$ ipython --no-banner

In [1]: import numpy as np

In [2]: np.set_printoptions(precision=3, suppress=True, linewidth=200, floatmode="fixed")

In [3]: rd = lambda a: np.round(a, 3) + 0

In [4]: data = np.loadtxt("data.csv", delimiter=",")

In [5]: data
Out[5]: 
array([[ -1.000,   3.000,  -1.000],
       [ -1.000,   3.000,  -5.000],
       [  0.000,   0.000,   0.000],
       [ -2.000,   6.000,  -6.000],
       [  0.000,   0.000,   0.000],
       [ -1.000,   3.000,  -5.000],
       [  0.000,   0.000,   0.000],
       [ -1.000,   3.000,  -5.000],
       [ -1.000,   3.000,  -1.000],
       [  0.000,   0.000,   0.000],
       [  0.000,   0.000,   0.000],
       [  0.000,   0.000,   0.000],
       [  2.000,   4.000,  -5.000],
       [  2.000,   4.000,  -5.000],
       [ -1.000,   3.000,  -5.000],
       [  0.000,   0.000,   0.000],
       [  1.000,   7.000, -10.000],
       [  1.000,   7.000, -10.000],
       [  1.000,   7.000, -10.000],
       [  2.000,   4.000,  -5.000],
       [ -1.000,   3.000,  -1.000],
       [  0.000,   0.000,   0.000],
       [  0.000,   0.000,   0.000],
       [  0.000,   0.000,   0.000],
       [  0.000,   0.000,   0.000],
       [ -1.000,   3.000,  -5.000],
       [  0.000,   0.000,   0.000],
       [  0.000,   0.000,   0.000],
       [ -1.000,   3.000,  -1.000],
       [  0.000,   0.000,   0.000],
       [ -1.000,   3.000,  -5.000],
       [  0.000,   0.000,   0.000],
       [  0.000,   0.000,   0.000],
       [  0.000,   0.000,   0.000],
       [  0.000,   0.000,   0.000],
       [  0.000,   0.000,   0.000],
       [ -1.000,   3.000,  -5.000],
       [  0.000,   0.000,   0.000],
       [ -1.000,   3.000,  -1.000],
       [  1.000,   7.000,  -6.000],
       [ -2.000,   6.000,  -6.000]])

In [6]: dist = np.linalg.norm(data[:, None] - data[None], axis=-1)

In [7]: rd(dist[32])
Out[7]: 
array([ 3.317,  5.916,  0.000,  8.718,  0.000,  5.916,  0.000,  5.916,  3.317,  0.000,  0.000,  0.000,  6.708,  6.708,  5.916,  0.000, 12.247, 12.247, 12.247,  6.708,  3.317,  0.000,  0.000,  0.000,
        0.000,  5.916,  0.000,  0.000,  3.317,  0.000,  5.916,  0.000,  0.000,  0.000,  0.000,  0.000,  5.916,  0.000,  3.317,  9.274,  8.718])

In [8]: np.unravel_index(dist.round(6).argmax(), dist.shape)
Out[8]: (np.int64(2), np.int64(16))

In [9]: np.flatnonzero(dist[32] < dist.mean() / 2)
Out[9]: array([ 2,  4,  6,  9, 10, 11, 15, 21, 22, 23, 24, 26, 27, 29, 31, 32, 33, 34, 35, 37])

In [10]: dist.shape
Out[10]: (41, 41)

In [11]: x = np.array([-1, 2, -9])

In [12]: target = data @ x

In [13]: rd(np.linalg.lstsq(data, target)[0])
Out[13]: array([-1.000,  2.000, -9.000])

In [14]: target
Out[14]: 
array([ 16.000,  52.000,   0.000,  68.000,   0.000,  52.000,   0.000,  52.000,  16.000,   0.000,   0.000,   0.000,  51.000,  51.000,  52.000,   0.000, 103.000, 103.000, 103.000,  51.000,  16.000,
         0.000,   0.000,   0.000,   0.000,  52.000,   0.000,   0.000,  16.000,   0.000,  52.000,   0.000,   0.000,   0.000,   0.000,   0.000,  52.000,   0.000,  16.000,  67.000,  68.000])

In [15]: rng = np.random.default_rng(80912)

In [16]: target = target + 0.05 * rng.normal(size=41)

In [17]: rd(target)
Out[17]: 
array([ 16.042,  52.087,   0.001,  68.090,   0.023,  52.027,   0.067,  51.901,  16.052,  -0.025,  -0.114,  -0.004,  51.019,  51.020,  51.957,  -0.067, 103.020, 102.934, 102.921,  50.991,  15.977,
        -0.058,  -0.071,   0.054,   0.079,  51.933,  -0.021,  -0.020,  15.880,  -0.001,  51.969,  -0.022,  -0.028,  -0.040,  -0.059,   0.000,  52.053,  -0.021,  16.045,  67.014,  67.953])

In [18]: b, *_ = np.linalg.lstsq(data, target)

In [19]: b.round()
Out[19]: array([-1.000,  2.000, -9.000])

In [20]: rd(np.linalg.norm(target - data @ b))
Out[20]: np.float64(0.342)

In [21]: Xc = data - data.mean(axis=0)

In [22]: left, sigma, VT = np.linalg.svd(Xc, full_matrices=False)

In [23]: rd(sigma)
Out[23]: array([24.808,  6.134,  4.627])

In [24]: np.searchsorted(np.cumsum(sigma ** 2) / (sigma ** 2).sum(), 0.9) + 1
Out[24]: np.int64(1)

In [25]: np.abs(VT[0]).argmax()
Out[25]: np.int64(2)

In [26]: rd(sigma ** 2 / (sigma ** 2).sum())
Out[26]: array([0.912, 0.056, 0.032])

In [27]: M = np.load("w.npy")

In [28]: M
Out[28]: 
array([[ 0,  0,  3,  0,  1,  0,  1,  0,  1,  1,  0],
       [ 0,  0, -4, -2, -2,  2, -1, -1,  1, -2, -1],
       [-3,  4,  0, -3,  1, -2,  0,  0, -2,  0, -2],
       [ 0,  2,  3,  0,  1,  0,  0,  0, -1,  3,  0],
       [-1,  2, -1, -1,  0, -2,  1,  2, -1, -2, -1],
       [ 0, -2,  2,  0,  2,  0,  0,  1, -3, -1, -3],
       [-1,  1,  0,  0, -1,  0,  0,  4,  0,  0,  2],
       [ 0,  1,  0,  0, -2, -1, -4,  0, -2, -3, -1],
       [-1, -1,  2,  1,  1,  3,  0,  2,  0,  0,  3],
       [-1,  2,  0, -3,  2,  1,  0,  3,  0,  0,  1],
       [ 0,  1,  2,  0,  1,  3, -2,  1, -3, -1,  0]])

In [29]: # rows and columns are dependent

In [30]: np.abs(np.diag(np.linalg.qr(M)[1])) > 1e-9
Out[30]: array([ True,  True,  True,  True,  True,  True,  True,  True,  True,  True, False])

In [31]: np.allclose(M[:-1].T @ np.linalg.lstsq(M[:-1].T, M[-1])[0], M[-1])
Out[31]: True

In [32]: rd(np.trace(np.linalg.pinv(M) @ M))
Out[32]: np.float64(10.0)

In [33]: rd(M @ np.linalg.pinv(M) @ M)
Out[33]: 
array([[ 0.000,  0.000,  3.000,  0.000,  1.000,  0.000,  1.000,  0.000,  1.000,  1.000,  0.000],
       [ 0.000,  0.000, -4.000, -2.000, -2.000,  2.000, -1.000, -1.000,  1.000, -2.000, -1.000],
       [-3.000,  4.000,  0.000, -3.000,  1.000, -2.000,  0.000,  0.000, -2.000,  0.000, -2.000],
       [ 0.000,  2.000,  3.000,  0.000,  1.000,  0.000,  0.000,  0.000, -1.000,  3.000,  0.000],
       [-1.000,  2.000, -1.000, -1.000,  0.000, -2.000,  1.000,  2.000, -1.000, -2.000, -1.000],
       [ 0.000, -2.000,  2.000,  0.000,  2.000,  0.000,  0.000,  1.000, -3.000, -1.000, -3.000],
       [-1.000,  1.000,  0.000,  0.000, -1.000,  0.000,  0.000,  4.000,  0.000,  0.000,  2.000],
       [ 0.000,  1.000,  0.000,  0.000, -2.000, -1.000, -4.000,  0.000, -2.000, -3.000, -1.000],
       [-1.000, -1.000,  2.000,  1.000,  1.000,  3.000,  0.000,  2.000,  0.000,  0.000,  3.000],
       [-1.000,  2.000,  0.000, -3.000,  2.000,  1.000,  0.000,  3.000,  0.000,  0.000,  1.000],
       [ 0.000,  1.000,  2.000,  0.000,  1.000,  3.000, -2.000,  1.000, -3.000, -1.000,  0.000]])

In [34]: out = M / np.sqrt((M ** 2).mean(axis=1, keepdims=True))

In [35]: rd(np.linalg.norm(out, axis=1))
Out[35]: array([3.317, 3.317, 3.317, 3.317, 3.317, 3.317, 3.317, 3.317, 3.317, 3.317, 3.317])

In [36]: rd(out[10])
Out[36]: array([ 0.000,  0.606,  1.211,  0.000,  0.606,  1.817, -1.211,  0.606, -1.817, -0.606,  0.000])

In [37]: np.linalg.matrix_rank(out) == np.linalg.matrix_rank(M)
Out[37]: np.True_

In [38]: m1 = np.loadtxt("case1.csv", delimiter=",")

In [39]: m1
Out[39]: 
array([[ 0.600,  0.800,  0.800,  0.700, -1.524, -1.800,  0.600,  1.500, -0.100,  0.300],
       [-0.200,  1.400, -0.800,  0.500, -0.640, -1.700,  1.000,  0.700,  0.600,  1.700],
       [-0.100,  0.200,  0.000, -0.200,  0.660, -1.100, -0.600, -0.600, -1.900,  1.200],
       [-1.600, -2.600, -0.300,  1.800,  1.093,  0.400,  0.600, -1.100,  1.100, -0.200],
       [ 0.600, -0.800,  0.400, -1.400,  0.490,  2.000,  0.400, -0.500,  1.200, -0.700],
       [-0.700,  0.500, -2.300, -1.800,  0.544, -1.600, -0.800, -0.600, -0.600, -0.600],
       [ 0.800, -2.200, -3.000, -0.700,  1.481, -0.200, -0.700, -1.400,  0.900,  0.200],
       [-0.500, -0.700,  0.200,  1.700,  0.469, -0.800, -0.100, -0.500,  1.500,  0.900],
       [ 0.500,  0.100, -0.300, -0.800,  0.108, -0.900,  0.900, -0.100,  0.500, -1.300],
       [ 0.600,  0.000,  0.500,  0.300,  0.261, -0.100, -0.200, -0.200,  0.500,  0.300],
       [ 0.100, -0.800, -0.300,  2.600, -2.056, -0.800,  1.700,  2.100,  0.500, -1.600],
       [ 0.300,  2.400,  0.800, -0.400,  0.005,  0.500,  1.000,  0.000,  0.100,  0.700],
       [-0.900,  1.800, -0.600,  0.400,  0.351,  0.100,  0.600, -0.400,  1.000,  1.200],
       [-0.700,  0.000, -0.700, -0.200, -0.615,  2.100,  0.500,  0.600,  0.700,  0.800],
       [ 0.200,  0.800, -0.400, -0.800, -0.840,  0.600, -0.900,  0.800,  0.200, -0.900],
       [-0.100,  1.100, -0.600,  0.500, -2.404,  1.800,  0.300,  2.400,  1.200, -0.400],
       [ 0.200,  0.900, -0.600, -0.200,  0.044, -0.400,  1.100, -0.100,  1.000, -1.100],
       [-0.900, -1.100, -0.900, -0.500, -0.928,  1.800,  0.100,  0.900,  0.500, -1.900],
       [ 0.500, -0.900,  0.800, -0.400,  0.436,  1.400,  0.100, -0.500, -0.400, -1.200],
       [ 0.600,  1.600, -1.600, -1.600, -1.716,  0.500, -1.000,  1.700, -0.100,  0.100],
       [ 0.700, -1.300, -0.800, -2.300, -0.240,  0.800, -1.200,  0.300,  0.700, -0.600]])

In [40]: Xc = m1 - m1.mean(axis=0)

In [41]: V = np.linalg.svd(Xc)[2][:9]

In [42]: out = Xc - Xc @ V.T @ V

In [43]: rd(np.linalg.norm(out) / np.linalg.norm(Xc))
Out[43]: np.float64(0.006)

In [44]: rd((Xc @ V.T).std(axis=0))
Out[44]: array([1.657, 1.456, 1.413, 1.053, 0.900, 0.717, 0.614, 0.404, 0.334])

In [45]: feats = np.load("mat.npy")

In [46]: feats
Out[46]: 
array([[-1,  0,  1,  2,  3,  4,  5,  6,  7,  8,  9],
       [10, 11, 12, 13, 14, 15, 16, 17, 18, 19, 20],
       [21, 22, 23, 24, 25, 26, 27, 28, 29, 30, 31],
       [32, 33, 34, 35, 36, 37, 38, 39, 40, 41, 42],
       [43, 44, 45, 46, 47, 48, 49, 50, 51, 52, 53],
       [54, 55, 56, 57, 58, 59, 60, 61, 62, 63, 64],
       [65, 66, 67, 68, 69, 70, 71, 72, 73, 74, 75],
       [76, 77, 78, 79, 80, 81, 82, 83, 84, 85, 86]])

In [47]: rd(feats @ np.linalg.pinv(feats) @ feats)
Out[47]: 
array([[-1.000,  0.000,  1.000,  2.000,  3.000,  4.000,  5.000,  6.000,  7.000,  8.000,  9.000],
       [10.000, 11.000, 12.000, 13.000, 14.000, 15.000, 16.000, 17.000, 18.000, 19.000, 20.000],
       [21.000, 22.000, 23.000, 24.000, 25.000, 26.000, 27.000, 28.000, 29.000, 30.000, 31.000],
       [32.000, 33.000, 34.000, 35.000, 36.000, 37.000, 38.000, 39.000, 40.000, 41.000, 42.000],
       [43.000, 44.000, 45.000, 46.000, 47.000, 48.000, 49.000, 50.000, 51.000, 52.000, 53.000],
       [54.000, 55.000, 56.000, 57.000, 58.000, 59.000, 60.000, 61.000, 62.000, 63.000, 64.000],
       [65.000, 66.000, 67.000, 68.000, 69.000, 70.000, 71.000, 72.000, 73.000, 74.000, 75.000],
       [76.000, 77.000, 78.000, 79.000, 80.000, 81.000, 82.000, 83.000, 84.000, 85.000, 86.000]])

In [48]: rd(np.trace(np.linalg.pinv(feats) @ feats))
Out[48]: np.float64(2.0)

In [49]: np.allclose(feats[:-1].T @ np.linalg.lstsq(feats[:-1].T, feats[-1])[0], feats[-1])
Out[49]: True

In [50]: out = np.array([[0, 1, 2, 1, 1, 0, 3, 2],
    ...:     [0, 0, 1, 1, 2, 0, 3, 3],
    ...:     [0, 3, 2, 2, 1, 3, 2, 0]])

In [51]: X = out.T @ out

In [52]: X
Out[52]: 
array([[ 0,  0,  0,  0,  0,  0,  0,  0],
       [ 0, 10,  8,  7,  4,  9,  9,  2],
       [ 0,  8,  9,  7,  6,  6, 13,  7],
       [ 0,  7,  7,  6,  5,  6, 10,  5],
       [ 0,  4,  6,  5,  6,  3, 11,  8],
       [ 0,  9,  6,  6,  3,  9,  6,  0],
       [ 0,  9, 13, 10, 11,  6, 22, 15],
       [ 0,  2,  7,  5,  8,  0, 15, 13]])

In [53]: vals, V = np.linalg.eigh(X)

In [54]: x = np.array([4, 5, 4, 3, 4, 0, 0, 0])

In [55]: rd(x @ X @ x / (x @ x)), rd(vals[0]), rd(vals[-1])
Out[55]: (np.float64(20.902), np.float64(0.0), np.float64(57.049))

In [56]: rd(np.linalg.eigvalsh(X[1:, 1:]))
Out[56]: array([ 0.000,  0.000,  0.000,  0.000,  1.188, 16.763, 57.049])

In [57]: np.abs(X).sum(axis=1).max(), rd(np.abs(vals).max())
Out[57]: (np.int64(86), np.float64(57.049))

In [58]: out = np.array([[-1.8, 1.7, -1.1],
    ...:     [0.6, -0.9, 0.5],
    ...:     [-0.6, 0.0, 0.2],
    ...:     [-1.1, -0.9, 0.5],
    ...:     [0.3, -0.7, 0.5],
    ...:     [-0.5, -0.3, -0.1]])

In [59]: Z = np.array([[-1.1, -1.1, -0.6, -1.5, -1.3, 1.7, -0.3, 1.3, -1.3, -2.0],
    ...:     [1.3, -0.6, 0.8, 0.7, 0.3, 0.3, 0.2, 0.5, 1.7, -0.4],
    ...:     [0.4, 0.5, -0.9, 0.7, 0.4, -0.3, -0.8, 0.1, -0.6, -0.3]])

In [60]: F = out @ Z

In [61]: rd(F)
Out[61]: 
array([[ 3.750,  0.410,  3.430,  3.120,  2.410, -2.220,  1.760, -1.600,  5.890,  3.250],
       [-1.630,  0.130, -1.530, -1.180, -0.850,  0.600, -0.760,  0.380, -2.610, -0.990],
       [ 0.740,  0.760,  0.180,  1.040,  0.860, -1.080,  0.020, -0.760,  0.660,  1.140],
       [ 0.240,  2.000, -0.510,  1.370,  1.360, -2.290, -0.250, -1.830, -0.400,  2.410],
       [-1.040,  0.340, -1.190, -0.590, -0.400,  0.150, -0.630,  0.090, -1.880, -0.470],
       [ 0.120,  0.680,  0.150,  0.470,  0.520, -0.910,  0.170, -0.810,  0.200,  1.150]])

In [62]: left, sigma, VT = np.linalg.svd(F)

In [63]: V = VT[:(sigma > 1e-8).sum()]

In [64]: x = F[4] + 4 * F[3] + rng.integers(2) * np.eye(10)[1]

In [65]: rd(x)
Out[65]: array([-0.080,  9.340, -3.230,  4.890,  5.040, -9.010, -1.630, -7.230, -3.480,  9.170])

In [66]: np.linalg.matrix_rank(np.vstack([F, x]))
Out[66]: np.int64(4)

In [67]: rd(np.linalg.norm(x - V.T @ V @ x))
Out[67]: np.float64(0.891)
